$ ipython --no-banner

In [1]: import numpy as np

In [2]: np.set_printoptions(suppress=True, linewidth=140)

In [3]: A = np.array([[-1.2, -3.2, -6.4],
   ...:     [-5.2, -6.4, -12.9],
   ...:     [-3.0, -5.2, -8.2],
   ...:     [3.8, 1.6, 0.8],
   ...:     [-5.4, -5.4, -15.4],
   ...:     [3.4, 0.1, 2.1],
   ...:     [4.8, 0.6, 5.5],
   ...:     [3.5, 0.1, 2.3],
   ...:     [3.7, 1.6, 0.6],
   ...:     [9.5, 6.1, 10.2],
   ...:     [0.3, 0.4, -7.8],
   ...:     [3.6, 4.4, -4.5],
   ...:     [3.5, 0.2, 2.3],
   ...:     [6.2, 2.7, 6.2]])

In [4]: hat = A @ np.linalg.solve(A.T @ A, A.T)

In [5]: np.allclose(hat @ hat, hat)
Out[5]: True

In [6]: np.linalg.matrix_rank(np.eye(14) - hat)
Out[6]: np.int64(11)

In [7]: np.linalg.matrix_rank(A)
Out[7]: np.int64(3)

In [8]: A.shape
Out[8]: (14, 3)

In [9]: np.round(A.sum(axis=1), 1)
Out[9]: array([-10.8, -24.5, -16.4,   6.2, -26.2,   5.6,  10.9,   5.9,   5.9,  25.8,  -7.1,   3.5,   6. ,  15.1])

In [10]: np.round(A.mean(axis=0), 1)
Out[10]: array([ 2. , -0.2, -1.8])

In [11]: J = np.loadtxt("data.csv", delimiter=",")

In [12]: J.round(1) + 0
Out[12]: 
array([[ -5.8,  -0.2,  -5.7, -11.3],
       [ -5.6,  -0.4,  -5.3, -10.4],
       [ -5.2,  -0.9,  -4.6,  -8.5],
       [ -4.9,  -1.2,  -4.1,  -7.4],
       [ -4.4,  -1.5,  -3.5,  -5.8],
       [ -3.3,  -2. ,  -2.1,  -2.6],
       [ -2. ,  -2. ,  -1. ,   0. ],
       [ -1.2,  -1.5,  -0.6,   0.7],
       [ -0.5,  -0.9,  -0.3,   0.7],
       [ -0.5,  -0.8,  -0.3,   0.6],
       [ -0.4,  -0.6,  -0.2,   0.5],
       [ -0.2,  -0.4,  -0.2,   0.4],
       [ -0.2,  -0.4,  -0.1,   0.3],
       [ -0.1,  -0.3,  -0.1,   0.2],
       [ -0.1,  -0.2,  -0.1,   0.2],
       [ -0.1,  -0.1,  -0.1,   0.1],
       [  0. ,   0. ,   0. ,   0. ],
       [  0. ,   0.1,   0. ,  -0.1],
       [  0.1,   0.2,   0.1,  -0.2],
       [  0.2,   0.5,   0.5,  -0.6],
       [  0.2,   0.5,   1.7,  -0.7],
       [  0.2,   0.5,   1.7,  -0.7],
       [  0.2,   0.5,   1.8,  -0.6],
       [  0. ,   0. ,   3. ,   0. ],
       [ -0.2,  -0.7,   4.2,   1. ],
       [ -0.7,  -2.6,   7.1,   3.7],
       [ -1. ,  -3.7,   8.6,   5.3],
       [ -1.9,  -7.3,  13.2,  10.9],
       [ -1.9,  -7.6,  13.5,  11.4]])

In [13]: r0 = np.array([-2, 2])

In [14]: np.round(np.array([np.convolve(row, r0, "same") for row in A]), 1)
Out[14]: 
array([[  2.4,   4. ,   6.4],
       [ 10.4,   2.4,  13. ],
       [  6. ,   4.4,   6. ],
       [ -7.6,   4.4,   1.6],
       [ 10.8,   0. ,  20. ],
       [ -6.8,   6.6,  -4. ],
       [ -9.6,   8.4,  -9.8],
       [ -7. ,   6.8,  -4.4],
       [ -7.4,   4.2,   2. ],
       [-19. ,   6.8,  -8.2],
       [ -0.6,  -0.2,  16.4],
       [ -7.2,  -1.6,  17.8],
       [ -7. ,   6.6,  -4.2],
       [-12.4,   7. ,  -7. ]])

In [15]: np.round(np.cross(A[5, :3], A[4, :3]), 1)
Out[15]: array([  9.8,  41. , -17.8])

In [16]: Xc = A - A.mean(axis=0)

In [17]: Uu, sv, Vt = np.linalg.svd(Xc, full_matrices=False)

In [18]: np.abs(Vt[0]).argmax()
Out[18]: np.int64(2)

In [19]: np.searchsorted(np.cumsum(sv ** 2) / (sv ** 2).sum(), 0.9) + 1
Out[19]: np.int64(1)

In [20]: np.round(sv ** 2 / (sv ** 2).sum(), 1) + 0
Out[20]: array([0.9, 0.1, 0. ])

In [21]: np.round(Vt[0] * np.sign(Vt[0, np.abs(Vt[0]).argmax()]), 1)
Out[21]: array([0.5, 0.4, 0.8])

In [22]: np.round(np.abs(Vt[-1]), 1)
Out[22]: array([0.8, 0.5, 0.3])

In [23]: r0, v = J[9], J[0]

In [24]: np.round(r0 @ r0, 1)
Out[24]: np.float64(1.3)

In [25]: round(r0 @ v, 1)
Out[25]: np.float64(-2.5)

In [26]: p = (r0 @ v) / (r0 @ r0) * r0

In [27]: np.round(v - p, 1)
Out[27]: array([ -6.7,  -1.7,  -6.2, -10.1])

In [28]: out = np.array([[1, 1, 2, 1], [1, 2, 1, 0], [1, 2, 3, 2], [2, 0, 2, 1]])

In [29]: data = out.T @ out

In [30]: data
Out[30]: 
array([[ 7,  5, 10,  5],
       [ 5,  9, 10,  5],
       [10, 10, 18, 10],
       [ 5,  5, 10,  6]])

In [31]: # symmetric, so the eigenvalues are real

In [32]: vals, evecs = np.linalg.eigh(data)

In [33]: vec = np.array([-2, 2, 2, 2])

In [34]: (np.sign(evecs[:, -1].round(6)) == np.sign(evecs[0, -1].round(6))).astype(int)
Out[34]: array([1, 1, 1, 1])

In [35]: np.abs(data).sum(axis=1).max(), round(np.abs(vals).max(), 1)
Out[35]: (np.int64(48), np.float64(35.0))

In [36]: vec @ data @ vec / (vec @ vec), round(float(vals[0]), 1), round(vals[-1], 1)
Out[36]: (np.float64(12.5), 0.0, np.float64(35.0))

In [37]: np.round(np.linalg.eigvalsh(data[1:, 1:]), 1)
Out[37]: array([ 0.2,  3.1, 29.7])

In [38]: np.round(np.sort(np.abs(np.linalg.eigvals(data))), 1) + 0
Out[38]: array([ 0. ,  1.6,  3.4, 35. ])

In [39]: np.round(np.linalg.det(data), 1)
Out[39]: np.float64(4.0)

In [40]: (data - data.T) / 2
Out[40]: 
array([[0., 0., 0., 0.],
       [0., 0., 0., 0.],
       [0., 0., 0., 0.],
       [0., 0., 0., 0.]])

In [41]: out = np.array([[1, 7], [9, 9], [4, 5], [4, 0]])

In [42]: np.einsum("ik,kj->ij", data, out)
Out[42]: 
array([[112, 144],
       [146, 166],
       [212, 250],
       [114, 130]])

In [43]: np.linalg.matrix_rank(np.vstack([data, out.T]))
Out[43]: np.int64(4)

In [44]: np.einsum("ij->j", data)
Out[44]: array([27, 29, 48, 26])

In [45]: np.einsum("ij,ij->i", data, data)
Out[45]: array([199, 231, 624, 186])

In [46]: round(float(np.linalg.det(2 * data)), 1), round(float(np.linalg.det(data)), 1)
Out[46]: (64.0, 4.0)

In [47]: np.round(np.poly(data), 1)
Out[47]: array([   1.,  -40.,  180., -190.,    4.])

In [48]: round(np.linalg.eigvals(data).sum().real, 1)
Out[48]: np.float64(40.0)

In [49]: np.einsum("ij,ji->", data, data)
Out[49]: np.int64(1240)

In [50]: np.kron(np.eye(2, dtype=int), data)
Out[50]: 
array([[ 7,  5, 10,  5,  0,  0,  0,  0],
       [ 5,  9, 10,  5,  0,  0,  0,  0],
       [10, 10, 18, 10,  0,  0,  0,  0],
       [ 5,  5, 10,  6,  0,  0,  0,  0],
       [ 0,  0,  0,  0,  7,  5, 10,  5],
       [ 0,  0,  0,  0,  5,  9, 10,  5],
       [ 0,  0,  0,  0, 10, 10, 18, 10],
       [ 0,  0,  0,  0,  5,  5, 10,  6]])

In [51]: np.einsum("ii->", data)
Out[51]: np.int64(40)

In [52]: blk = np.stack([data, 4 * data, data[::-1]])

In [53]: (blk @ data.T).shape
Out[53]: (3, 4, 4)

In [54]: blk.shape
Out[54]: (3, 4, 4)

In [55]: blk.sum(axis=0)
Out[55]: 
array([[ 40,  30,  60,  31],
       [ 35,  55,  68,  35],
       [ 55,  59, 100,  55],
       [ 32,  30,  60,  35]])

In [56]: np.round(np.linalg.norm(blk, axis=(1, 2)), 1)
Out[56]: array([ 35.2, 140.9,  35.2])

In [57]: rng = np.random.default_rng(5911)

In [58]: mat = (rng.random((6, 6)) < 0.3) + np.eye(6)

In [59]: mat /= mat.sum(axis=1, keepdims=True)

In [60]: mat.round(1)
Out[60]: 
array([[1. , 0. , 0. , 0. , 0. , 0. ],
       [0.5, 0.5, 0. , 0. , 0. , 0. ],
       [0. , 0. , 1. , 0. , 0. , 0. ],
       [0. , 0.3, 0. , 0.3, 0.3, 0. ],
       [0. , 0. , 0. , 0.2, 0.5, 0.2],
       [0. , 0.5, 0. , 0. , 0. , 0.5]])

In [61]: idx = rng.permutation(4)

In [62]: idx
Out[62]: array([3, 2, 1, 0])

In [63]: out = data[idx][:, idx]

In [64]: np.trace(out)
Out[64]: np.int64(40)

In [65]: np.allclose(out, data)
Out[65]: False

In [66]: out
Out[66]: 
array([[ 6, 10,  5,  5],
       [10, 18, 10, 10],
       [ 5, 10,  9,  5],
       [ 5, 10,  5,  7]])

In [67]: np.round(np.sort(np.abs(np.linalg.eigvals(out))), 1) + 0
Out[67]: array([ 0. ,  1.6,  3.4, 35. ])

In [68]: vec = np.array([5, 2, 3, 9])

In [69]: data @ (2 * vec)
Out[69]: array([240, 236, 428, 238])

In [70]: np.einsum("ij,j->i", data, vec)
Out[70]: array([120, 118, 214, 119])

In [71]: (data * vec).sum(axis=1)
Out[71]: array([120, 118, 214, 119])

In [72]: (data @ vec).argmax()
Out[72]: np.int64(2)

In [73]: np.linalg.norm(data @ vec) <= np.linalg.norm(data, 2) * np.linalg.norm(vec) + 1e-9
Out[73]: np.True_

In [74]: Uu, sv, Vt = np.linalg.svd(data)

In [75]: sv.round(1) + 0
Out[75]: array([35. ,  3.4,  1.6,  0. ])

In [76]: out = Uu[:, :3] @ np.diag(sv[:3]) @ Vt[:3]

In [77]: np.linalg.matrix_rank(data, rtol=0.05)
Out[77]: np.int64(2)

In [78]: np.round(np.linalg.norm(data - out, 2), 1), round(sv[3], 1)
Out[78]: (np.float64(0.0), np.float64(0.0))

In [79]: np.round(np.abs(data - out).max(), 1)
Out[79]: np.float64(0.0)

In [80]: np.linalg.matrix_rank(out)
Out[80]: np.int64(3)

In [81]: np.linalg.cond(data) > 100
Out[81]: np.True_

In [82]: round(np.linalg.norm(data, 2) / np.linalg.norm(data), 1)
Out[82]: np.float64(1.0)

In [83]: [round(float(x), 1) for x in np.linalg.svd(data, compute_uv=False)[:3]]
Out[83]: [35.0, 3.4, 1.6]

In [84]: out = data / np.sqrt((data ** 2).mean(axis=1, keepdims=True))

In [85]: out[0].round(1)
Out[85]: array([1. , 0.7, 1.4, 0.7])

In [86]: np.round(data - data.mean(axis=1, keepdims=True), 1)
Out[86]: 
array([[ 0.2, -1.8,  3.2, -1.8],
       [-2.2,  1.8,  2.8, -2.2],
       [-2. , -2. ,  6. , -2. ],
       [-1.5, -1.5,  3.5, -0.5]])

In [87]: feats = np.array([[1, -1, 1, -1, 1, -1, 1, -1],
    ...:     [1, 1, -1, -1, -1, -1, 1, 1],
    ...:     [1, 1, 1, 1, 1, 1, 1, 1]])

In [88]: # columns 2 and 4 are equal

In [89]: Uu, sv, Vt = np.linalg.svd(feats, full_matrices=False)

In [90]: np.round(Uu.T @ Uu, 1) + 0
Out[90]: 
array([[1., 0., 0.],
       [0., 1., 0.],
       [0., 0., 1.]])

In [91]: np.linalg.norm(feats, axis=1).argmax()
Out[91]: np.int64(0)

In [92]: np.round(np.linalg.norm(feats) ** 2 / np.linalg.norm(feats, 2) ** 2, 1)
Out[92]: np.float64(3.0)

In [93]: np.round(np.linalg.norm(feats, axis=1), 1)
Out[93]: array([2.8, 2.8, 2.8])

In [94]: np.round(np.linalg.norm(feats, axis=0), 1)
Out[94]: array([1.7, 1.7, 1.7, 1.7, 1.7, 1.7, 1.7, 1.7])

In [95]: round(np.linalg.norm(feats[2], 1), 1), round(float(np.linalg.norm(feats[2], np.inf)), 1)
Out[95]: (np.float64(8.0), 1.0)

In [96]: np.round(np.linalg.norm(feats, 1), 1), np.round(np.linalg.norm(feats, np.inf), 1)
Out[96]: (np.float64(3.0), np.float64(8.0))
